% python3 -q
>>> import numpy as np
>>> np.set_printoptions(precision=2, suppress=True, linewidth=120)
>>> data = np.load("block7.npy")
>>> data
array([[ 1,  1,  1,  1,  1,  1,  1,  1],
       [ 1,  1,  1,  1, -1, -1, -1, -1],
       [ 1,  1, -1, -1, -1, -1,  1,  1],
       [ 1, -1,  1, -1,  1, -1,  1, -1],
       [ 1, -1,  1, -1, -1,  1, -1,  1],
       [ 1,  1, -1, -1,  1,  1, -1, -1]])
>>> left, s = np.linalg.svd(data)
Traceback (most recent call last):
  File "<python-input-4>", line 1, in <module>
    left, s = np.linalg.svd(data)
    ^^^^^^^
ValueError: too many values to unpack (expected 2)
>>> left, s, vt = np.linalg.svd(data, full_matrices=False)
>>> np.round(vt @ vt.T, 2) + 0
array([[1., 0., 0., 0., 0., 0.],
       [0., 1., 0., 0., 0., 0.],
       [0., 0., 1., 0., 0., 0.],
       [0., 0., 0., 1., 0., 0.],
       [0., 0., 0., 0., 1., 0.],
       [0., 0., 0., 0., 0., 1.]])
>>> np.round(left.T @ left, 2) + 0
array([[1., 0., 0., 0., 0., 0.],
       [0., 1., 0., 0., 0., 0.],
       [0., 0., 1., 0., 0., 0.],
       [0., 0., 0., 1., 0., 0.],
       [0., 0., 0., 0., 1., 0.],
       [0., 0., 0., 0., 0., 1.]])
>>> (s > 1e-8).sum()
np.int64(6)
>>> left.shape, s.shape, vt.shape
((6, 6), (6,), (6, 8))
>>> X = np.load("case16.npy")
>>> X
array([[ 0,  2,  3,  1, -3, -2,  4, -2,  0,  1],
       [-2,  0, -2, -1,  5,  3,  2,  3,  5,  0],
       [-3,  2,  0,  5, -3,  1,  2, -1,  0, -3],
       [-1,  1, -5,  0,  2,  2, -5, -1, -4,  0],
       [ 3, -5,  3, -2,  0, -3,  3,  3, -2, -2],
       [ 2, -3, -1, -2,  3,  0,  2, -6,  4, -4],
       [-4, -2, -2,  5, -3, -2,  0,  3, -5,  2],
       [ 2, -3,  1,  1, -3,  6, -3,  0,  2,  6],
       [ 0, -5,  0,  4,  2, -4,  5, -2,  0,  1],
       [-1,  0,  3,  0,  2,  4, -2, -6, -1,  0]])
>>> # antisymmetric, zero diagonal
>>> x0 = np.array([0, 2, 1, 1, 0, -1, -1, -2, 1, 1])
>>> np.linalg.norm(X @ x0) <= np.linalg.norm(X, 2) * np.linalg.norm(x0) + 1e-9
np.True_
>>> np.sign((X @ x0).round(6))
array([ 1, -1,  1, -1, -1,  1, -1,  1, -1,  1])
>>> X @ (2 * x0)
array([ 22, -18,  10,  -4, -38,   2, -16,   2,  -4,  24])
>>> X * x0
array([[  0,   4,   3,   1,   0,   2,  -4,   4,   0,   1],
       [  0,   0,  -2,  -1,   0,  -3,  -2,  -6,   5,   0],
       [  0,   4,   0,   5,   0,  -1,  -2,   2,   0,  -3],
       [  0,   2,  -5,   0,   0,  -2,   5,   2,  -4,   0],
       [  0, -10,   3,  -2,   0,   3,  -3,  -6,  -2,  -2],
       [  0,  -6,  -1,  -2,   0,   0,  -2,  12,   4,  -4],
       [  0,  -4,  -2,   5,   0,   2,   0,  -6,  -5,   2],
       [  0,  -6,   1,   1,   0,  -6,   3,   0,   2,   6],
       [  0, -10,   0,   4,   0,   4,  -5,   4,   0,   1],
       [  0,   0,   3,   0,   0,  -4,   2,  12,  -1,   0]])
